% python3 -q
>>> import numpy as np
>>> np.set_printoptions(precision=2, suppress=True, linewidth=160, legacy="1.25")
>>> M2 = np.array([[5, 1, 2], [3, 4, 3], [-1, 1, 5]])
>>> m1 = M2 + M2.T
>>> print(m1)
[[10  4  1]
 [ 4  8  4]
 [ 1  4 10]]
>>> x0 = np.array([-1, -2, 0])
>>> rhs = m1 @ x0
>>> rhs
array([-18, -20,  -9])
>>> np.round(np.linalg.solve(m1, 3 * rhs), 2) + 0
array([-3., -6.,  0.])
>>> np.round(np.linalg.solve(m1.T, m1[0]), 2) + 0
array([1., 0., 0.])
>>> np.round(np.linalg.solve(m1, rhs), 2) + 0
array([-1., -2.,  0.])
>>> np.linalg.solve(m1, m1[:, 2])
array([0., 0., 1.])
>>> ev, V = np.linalg.eigh(m1)
>>> np.abs(V[:, -1]).round(6).argmax()
1
>>> (ev > 1e-8).sum(), (ev < -1e-8).sum()
(3, 0)
>>> np.linalg.eigvalsh(m1 @ m1)
array([ 13.31,  81.  , 235.69])
>>> np.unique(ev.round(6) + 0, return_counts=True)[1]
array([1, 1, 1])
>>> np.abs(V[:, -1])
array([0.56, 0.61, 0.56])
>>> np.round(V.T @ V, 2) + 0
array([[1., 0., 0.],
       [0., 1., 0.],
       [0., 0., 1.]])
>>> ev, V = np.linalg.eig(m1)
>>> round(np.prod(ev), 2)
504.0
>>> ev
array([15.35,  9.  ,  3.65])
>>> np.round(np.abs(np.linalg.eigvals(m1)).max(), 2)
15.35
>>> np.sort(np.abs(np.linalg.eigvals(m1)))
array([ 3.65,  9.  , 15.35])
>>> np.trace(m1)
28
>>> np.linalg.matrix_power(m1, 4)
array([[20761, 18924, 14200],
       [18924, 20768, 18924],
       [14200, 18924, 20761]])
>>> np.allclose(m1, m1.T)
True
>>> M2 = np.linalg.inv(m1)
>>> np.linalg.inv(M2)
array([[10.,  4.,  1.],
       [ 4.,  8.,  4.],
       [ 1.,  4., 10.]])
>>> np.linalg.det(m1) * M2
array([[ 64., -36.,   8.],
       [-36.,  99., -36.],
       [  8., -36.,  64.]])
>>> E = np.loadtxt("layer3.csv", delimiter=",")
>>> E
array([[-1.,  3.],
       [ 1.,  0.],
       [ 0.,  0.],
       [ 0.,  0.],
       [ 3., -2.],
       [-2.,  3.],
       [ 3.,  3.]])
>>> proj = E @ np.linalg.solve(E.T @ E, E.T)
>>> round(np.trace(proj), 2)
2.0
>>> np.linalg.matrix_rank(np.eye(7) - proj)
5
>>> print(np.round((np.eye(7) - proj) @ E, 2) + 0)
[[0. 0.]
 [0. 0.]
 [0. 0.]
 [0. 0.]
 [0. 0.]
 [0. 0.]
 [0. 0.]]
>>> np.diag(proj)
array([0.3 , 0.04, 0.  , 0.  , 0.43, 0.38, 0.85])
>>> print(np.round(np.linalg.eigvalsh(proj), 2) + 0)
[0. 0. 0. 0. 0. 1. 1.]
>>> print(proj)
[[ 0.3  -0.02  0.    0.   -0.24  0.32  0.22]
 [-0.02  0.04  0.    0.    0.11 -0.06  0.16]
 [ 0.    0.    0.    0.    0.    0.    0.  ]
 [ 0.    0.    0.    0.    0.    0.    0.  ]
 [-0.24  0.11  0.    0.    0.43 -0.36  0.22]
 [ 0.32 -0.06  0.    0.   -0.36  0.38  0.07]
 [ 0.22  0.16  0.    0.    0.22  0.07  0.85]]
